>>> import numpy as np
>>> from numpy import linalg as LA
>>> np.set_printoptions(precision=1, suppress=True, linewidth=140)
>>> def rd(a):
...     return np.round(a, 1) + 0
... 
>>> rng = np.random.default_rng(74755)
>>> theta = rng.uniform(0, 2 * np.pi, 26)
>>> Q, _ = LA.qr(np.array([[-0.6, 1.1], [-1.4, -0.5], [-0.7, -0.9], [-1.1, -0.3], [-0.3, -0.4]]))
>>> E = 5 * np.c_[np.cos(theta), np.sin(theta)] @ Q.T
>>> print(rd(E))
[[-3.5  1.5  2.8  0.9  1.3]
 [ 0.2  3.4  2.4  2.6  1. ]
 [ 3.2  2.9  0.5  2.4  0.2]
 [-3.5 -2.7 -0.2 -2.3 -0.1]
 [ 4.4  0.  -2.2  0.3 -1. ]
 [ 4.  -0.9 -2.6 -0.4 -1.2]
 [-1.  -3.5 -2.  -2.7 -0.9]
 [-4.5 -0.8  1.7 -0.9  0.8]
 [-4.4 -0.1  2.1 -0.4  1. ]
 [-3.9  1.   2.7  0.5  1.2]
 [-1.5  2.9  2.8  2.1  1.2]
 [-4.5 -1.   1.5 -1.1  0.7]
 [-1.1 -3.5 -1.9 -2.7 -0.8]
 [ 1.6 -2.9 -2.9 -2.1 -1.3]
 [-3.1  1.9  2.9  1.2  1.3]
 [ 4.4  1.6 -1.   1.5 -0.5]
 [ 2.5  3.2  1.   2.6  0.4]
 [ 4.4 -0.1 -2.2  0.3 -1. ]
 [ 2.  -2.7 -2.9 -1.9 -1.3]
 [-1.  -3.5 -2.  -2.7 -0.8]
 [-3.9  1.1  2.7  0.5  1.2]
 [-3.5  1.5  2.8  0.9  1.3]
 [-3.   2.   2.9  1.3  1.3]
 [-3.9 -2.3  0.3 -2.   0.2]
 [-4.5 -0.3  2.  -0.5  0.9]
 [ 4.5  0.8 -1.6  0.9 -0.7]]
>>> dist = LA.norm(E[:, None] - E[None], axis=-1)
>>> rd(dist[5])
array([ 9.9,  8.4,  5.9,  8.4,  1.3,  0. ,  6.1,  9.7,  9.9, 10. ,  9.3,  9.6,  6.2,  3.6,  9.9,  3.6,  6.6,  1.2,  3.1,  6.2, 10. ,  9.9,
        9.8,  8.8,  9.9,  2.5])
>>> LA.matrix_rank(dist ** 2)
np.int64(3)
>>> dist.mean(axis=1).argmax()
np.int64(15)
>>> dist[5].round(6).argsort(kind="stable")[:4]
array([ 5, 17,  4, 25])
>>> rd(LA.norm(E, axis=1))
array([5., 5., 5., 5., 5., 5., 5., 5., 5., 5., 5., 5., 5., 5., 5., 5., 5., 5., 5., 5., 5., 5., 5., 5., 5., 5.])
>>> np.allclose(E[:-1].T @ LA.lstsq(E[:-1].T, E[-1])[0], E[-1])
True
>>> rd(E @ LA.pinv(E) @ E)
array([[-3.5,  1.5,  2.8,  0.9,  1.3],
       [ 0.2,  3.4,  2.4,  2.6,  1. ],
       [ 3.2,  2.9,  0.5,  2.4,  0.2],
       [-3.5, -2.7, -0.2, -2.3, -0.1],
       [ 4.4,  0. , -2.2,  0.3, -1. ],
       [ 4. , -0.9, -2.6, -0.4, -1.2],
       [-1. , -3.5, -2. , -2.7, -0.9],
       [-4.5, -0.8,  1.7, -0.9,  0.8],
       [-4.4, -0.1,  2.1, -0.4,  1. ],
       [-3.9,  1. ,  2.7,  0.5,  1.2],
       [-1.5,  2.9,  2.8,  2.1,  1.2],
       [-4.5, -1. ,  1.5, -1.1,  0.7],
       [-1.1, -3.5, -1.9, -2.7, -0.8],
       [ 1.6, -2.9, -2.9, -2.1, -1.3],
       [-3.1,  1.9,  2.9,  1.2,  1.3],
       [ 4.4,  1.6, -1. ,  1.5, -0.5],
       [ 2.5,  3.2,  1. ,  2.6,  0.4],
       [ 4.4, -0.1, -2.2,  0.3, -1. ],
       [ 2. , -2.7, -2.9, -1.9, -1.3],
       [-1. , -3.5, -2. , -2.7, -0.8],
       [-3.9,  1.1,  2.7,  0.5,  1.2],
       [-3.5,  1.5,  2.8,  0.9,  1.3],
       [-3. ,  2. ,  2.9,  1.3,  1.3],
       [-3.9, -2.3,  0.3, -2. ,  0.2],
       [-4.5, -0.3,  2. , -0.5,  0.9],
       [ 4.5,  0.8, -1.6,  0.9, -0.7]])
